$ ipython --no-banner

In [1]: import numpy as np

In [2]: import numpy.linalg as la

In [3]: np.set_printoptions(precision=3, suppress=True, linewidth=120, floatmode="fixed")

In [4]: def rnd(a):
   ...:     return np.round(a, 3) + 0
   ...: 

In [5]: u = np.array([-1, -2, 3, -1])

In [6]: r1 = np.array([-4, -1, 0, 0, 4, 5])

In [7]: feats = np.outer(u, r1)

In [8]: print(feats)
[[  4   1   0   0  -4  -5]
 [  8   2   0   0  -8 -10]
 [-12  -3   0   0  12  15]
 [  4   1   0   0  -4  -5]]

In [9]: Uu, sigma, Vt = la.svd(feats)

In [10]: V = Vt[:(sigma > 1e-8).sum()]

In [11]: rng = np.random.default_rng(89)

In [12]: x = feats[3] + 3 * feats[2] + rng.integers(2) * np.eye(6)[2]

In [13]: print(x)
[-32.000  -8.000   1.000   0.000  32.000  40.000]

In [14]: print(rnd(np.diag(V.T @ V)))
[0.276 0.017 0.000 0.000 0.276 0.431]

In [15]: print(rnd(V.T @ V))
[[ 0.276  0.069  0.000  0.000 -0.276 -0.345]
 [ 0.069  0.017  0.000  0.000 -0.069 -0.086]
 [ 0.000  0.000  0.000  0.000  0.000  0.000]
 [ 0.000  0.000  0.000  0.000  0.000  0.000]
 [-0.276 -0.069  0.000  0.000  0.276  0.345]
 [-0.345 -0.086  0.000  0.000  0.345  0.431]]

In [16]: print(la.matrix_rank(np.vstack([feats, x])))
2

In [17]: x = np.array([2, 0, 1, -2, -2, 2])

In [18]: h1 = np.maximum(feats @ x, 0)

In [19]: print(feats * (h1 > 1e-9)[:, None])
[[  4   1   0   0  -4  -5]
 [  8   2   0   0  -8 -10]
 [  0   0   0   0   0   0]
 [  4   1   0   0  -4  -5]]

In [20]: print(h1)
[ 6 12  0  6]

In [21]: print(rnd(feats @ la.pinv(feats) @ feats))
[[  4.000   1.000   0.000   0.000  -4.000  -5.000]
 [  8.000   2.000   0.000   0.000  -8.000 -10.000]
 [-12.000  -3.000   0.000   0.000  12.000  15.000]
 [  4.000   1.000   0.000   0.000  -4.000  -5.000]]

In [22]: print(np.abs(np.diag(la.qr(feats)[1])) > 1e-9)
[ True False False False]

In [23]: arr = np.load("out3.npy")

In [24]: print(arr)
[[ 1  1  2  2  0]
 [ 0  0  2  1 -2]
 [ 0  0 -2 -1  1]
 [ 0  0  0 -2 -2]
 [ 0  0  0  0  1]]

In [25]: w1 = np.array([[-3, -1, 0], [2, -2, -3], [0, 2, -1], [-3, -1, 2], [-1, 2, 1]])

In [26]: c = np.array([1, 2, -3])

In [27]: H = np.maximum(arr @ w1 + c, 0)

In [28]: print(la.matrix_rank(H))
2

In [29]: print((H > 0).mean(axis=0))
[0.400 0.800 0.000]

In [30]: print((H > 0).astype(int))
[[0 1 0]
 [0 1 0]
 [1 1 0]
 [1 0 0]
 [0 1 0]]

In [31]: C = np.array([[-8, -5], [-3, 1], [-4, 0]])

In [32]: print((H @ C).round(6).argmax(axis=1))
[1 1 1 1 1]

In [33]: print(w1 @ C)
[[ 27  14]
 [  2 -12]
 [ -2   2]
 [ 19  14]
 [ -2   7]]

In [34]: Uu, sigma, Vt = la.svd(arr)

In [35]: print(rnd(sigma))
[4.619 3.348 1.045 0.607 0.000]

In [36]: print(np.argmax(sigma[:-1] / (sigma[1:] + 1e-6)) + 1)
4

In [37]: M2 = Uu[:, :4] @ np.diag(sigma[:4]) @ Vt[:4]

In [38]: print(rnd(la.norm(arr - M2, 2)), rnd(sigma[4]))
0.0 0.0

In [39]: print(rnd(np.abs(arr - M2).max()))
0.0

In [40]: print(la.matrix_power(arr, 3))
[[  1   1   4   9   0]
 [  0   0   8  12   2]
 [  0   0  -8 -12  -3]
 [  0   0   0  -8  -6]
 [  0   0   0   0   1]]

In [41]: print((arr + arr.T) / 2)
[[ 1.000  0.500  1.000  1.000  0.000]
 [ 0.500  0.000  1.000  0.500 -1.000]
 [ 1.000  1.000 -2.000 -0.500  0.500]
 [ 1.000  0.500 -0.500 -2.000 -1.000]
 [ 0.000 -1.000  0.500 -1.000  1.000]]

In [42]: print((arr - arr.T) / 2)
[[ 0.000  0.500  1.000  1.000  0.000]
 [-0.500  0.000  1.000  0.500 -1.000]
 [-1.000 -1.000  0.000 -0.500  0.500]
 [-1.000 -0.500  0.500  0.000 -1.000]
 [ 0.000  1.000 -0.500  1.000  0.000]]

In [43]: print(np.trace(arr))
-2

In [44]: print(rnd(np.abs(la.eigvals(arr)).max()))
2.0

In [45]: print(np.allclose(arr, arr.T))
False

In [46]: print(rnd(np.sort(np.abs(la.eigvals(arr)))))
[0.000 1.000 1.000 2.000 2.000]

In [47]: la.determinant(arr)
---------------------------------------------------------------------------
AttributeError                            Traceback (most recent call last)
Cell In[47], line 1
----> 1 la.determinant(arr)

AttributeError: module 'numpy.linalg' has no attribute 'determinant'

In [48]: print(rnd(la.det(arr)))
0.0

In [49]: print(rnd(np.trace(la.pinv(arr) @ arr)))
4.0

In [50]: print(np.abs(np.diag(la.qr(arr)[1])) > 1e-9)
[ True False  True  True  True]

In [51]: print(rnd(arr @ la.pinv(arr) @ arr))
[[ 1.000  1.000  2.000  2.000  0.000]
 [ 0.000  0.000  2.000  1.000 -2.000]
 [ 0.000  0.000 -2.000 -1.000  1.000]
 [ 0.000  0.000  0.000 -2.000 -2.000]
 [ 0.000  0.000  0.000  0.000  1.000]]

In [52]: try:
    ...:     la.inv(arr)
    ...: except la.LinAlgError as e:
    ...:     print(repr(e))
    ...: 
LinAlgError('Singular matrix')

In [53]: rk = la.matrix_rank(arr)

In [54]: print(rk)
4

In [55]: N = la.svd(arr)[2][rk:].T

In [56]: print(N.shape)
(5, 1)

In [57]: print(np.allclose(arr @ N, 0))
True

In [58]: print(rnd(N[:, 0] / N[np.abs(N[:, 0]).round(6).argmax(), 0]))
[ 1.000 -1.000  0.000  0.000  0.000]

In [59]: print(rnd(arr @ N))
[[0.000]
 [0.000]
 [0.000]
 [0.000]
 [0.000]]

In [60]: print([int(la.matrix_rank(arr[:, :j + 1])) for j in range(5)])
[1, 1, 2, 3, 4]
